>>> import numpy as np
>>> import numpy.linalg as la
>>> np.set_printoptions(precision=2, suppress=True, linewidth=200, sign=" ")
>>> mat = np.array([[2.0, 0.0, 0.0, 0.0, 0.0, 0.0],
...     [3.0, 0.0, 0.0, 0.0, 0.0, 0.0],
...     [0.0, 1.0, 2.0, 0.0, 0.0, 0.0],
...     [0.0, 0.0, 0.0, 3.0, -3.0, -3.0],
...     [0.0, 0.0, 0.0, 2.0, -3.0, -3.0],
...     [0.0, 0.0, 0.0, 1.0, 1.0, -1.0]])
>>> print(la.svd(mat, compute_uv=False))
[ 6.99  3.61  2.24  1.68  0.51  0.  ]
>>> print(mat.shape)
(6, 6)
>>> print(np.count_nonzero(mat))
13
>>> print(mat - mat[0])
[[ 0.  0.  0.  0.  0.  0.]
 [ 1.  0.  0.  0.  0.  0.]
 [-2.  1.  2.  0.  0.  0.]
 [-2.  0.  0.  3. -3. -3.]
 [-2.  0.  0.  2. -3. -3.]
 [-2.  0.  0.  1.  1. -1.]]
>>> print(la.matrix_rank(mat))
5
>>> print(np.diff(mat, axis=0))
[[ 1.  0.  0.  0.  0.  0.]
 [-3.  1.  2.  0.  0.  0.]
 [ 0. -1. -2.  3. -3. -3.]
 [ 0.  0.  0. -1.  0.  0.]
 [ 0.  0.  0. -1.  4.  2.]]
>>> print(round(float(la.norm(mat)), 2))
8.37
>>> print(np.round(np.trace(la.pinv(mat) @ mat), 2))
5.0
>>> print(mat @ la.pinv(mat) @ mat)
[[ 2.  0.  0.  0.  0.  0.]
 [ 3.  0.  0.  0.  0.  0.]
 [ 0.  1.  2.  0.  0.  0.]
 [ 0.  0.  0.  3. -3. -3.]
 [ 0.  0.  0.  2. -3. -3.]
 [ 0.  0.  0.  1.  1. -1.]]
>>> print(la.lstsq(mat[:-1].T, mat[-1])[2])
4
>>> left, sigma, Vt = la.svd(mat)
>>> print(sigma)
[ 6.99  3.61  2.24  1.68  0.51  0.  ]
>>> print(np.argmax(sigma[:-1] / (sigma[1:] + 1e-6)) + 1)
5
>>> A2 = left[:, :5] @ np.diag(sigma[:5]) @ Vt[:5]
>>> print(la.matrix_rank(mat, rtol=0.05))
5
>>> print(A2)
[[ 2.  0.  0.  0.  0.  0.]
 [ 3.  0.  0.  0.  0.  0.]
 [ 0.  1.  2.  0.  0.  0.]
 [ 0.  0.  0.  3. -3. -3.]
 [ 0.  0.  0.  2. -3. -3.]
 [ 0.  0.  0.  1.  1. -1.]]
>>> print(np.round(la.norm(mat - A2) / la.norm(mat), 2))
0.0
>>> O, _ = la.qr(np.array([[-0.7, 0.2, -0.8], [-1.1, 0.4, -0.9], [-0.9, -1.6, 0.6]]))
>>> arr = O[:, :3]
>>> print(arr)
[[-0.44 -0.28 -0.85]
 [-0.69 -0.49  0.52]
 [-0.57  0.82  0.02]]
>>> # columns are unit length and at right angles
>>> def softmax(z):
...     e = np.exp(z - z.max(axis=-1, keepdims=True))
...     return e / e.sum(axis=-1, keepdims=True)
... 
>>> print(softmax(arr[0] + 3))
[ 0.35  0.41  0.23]
>>> scores = arr @ arr.T / np.sqrt(3)
>>> print(softmax(scores).round(6).argmax(axis=1))
[ 0  1  2]
>>> print(softmax(scores)[0] @ arr)
[-0.54 -0.05 -0.26]
>>> print(softmax(scores))
[[ 0.47  0.26  0.26]
 [ 0.26  0.47  0.26]
 [ 0.26  0.26  0.47]]
>>> print(softmax(scores + np.triu(np.full(scores.shape, -np.inf), 1)))
[[ 1.    0.    0.  ]
 [ 0.36  0.64  0.  ]
 [ 0.26  0.26  0.47]]
>>> print(round(float(la.norm(arr, 2)), 2))
1.0
>>> print(la.norm(arr, axis=0))
[ 1.  1.  1.]
>>> print(round(la.norm(arr, "nuc"), 2))
3.0
>>> print(np.round(la.norm(arr[2], 1), 2), np.round(la.norm(arr[2], np.inf), 2))
1.41 0.82
>>> print(round(float(la.norm(arr) ** 2 / la.norm(arr, 2) ** 2), 2))
3.0
>>> print(round(float(arr[2] @ arr[0]), 2))
-0.0
>>> proj = np.triu(np.array([[2, 2, 0], [0, -1, -2], [0, -1, 1]]), 1) + np.eye(3)
>>> A2 = proj @ arr @ la.inv(proj)
>>> print(A2)
[[-1.83  2.39  4.98]
 [ 0.44 -3.02 -5.57]
 [-0.57  1.96  3.94]]
>>> print(np.poly(A2))
[ 1.    0.91 -0.91 -1.  ]
>>> print(la.matrix_rank(A2))
3
>>> f = np.array([-4, 3])
>>> print(np.polyval(f, arr[2]))
[ 5.27 -0.29  2.9 ]
>>> print(np.round(np.correlate(arr[2], arr[0], "full"), 2) + 0)
[ 0.48 -0.54  0.   -0.37 -0.01]
>>> print(np.array([np.convolve(row, f, "same") for row in arr]))
[[ 1.77 -0.2   2.57]
 [ 2.78 -0.1  -3.57]
 [ 2.27 -4.99  2.37]]
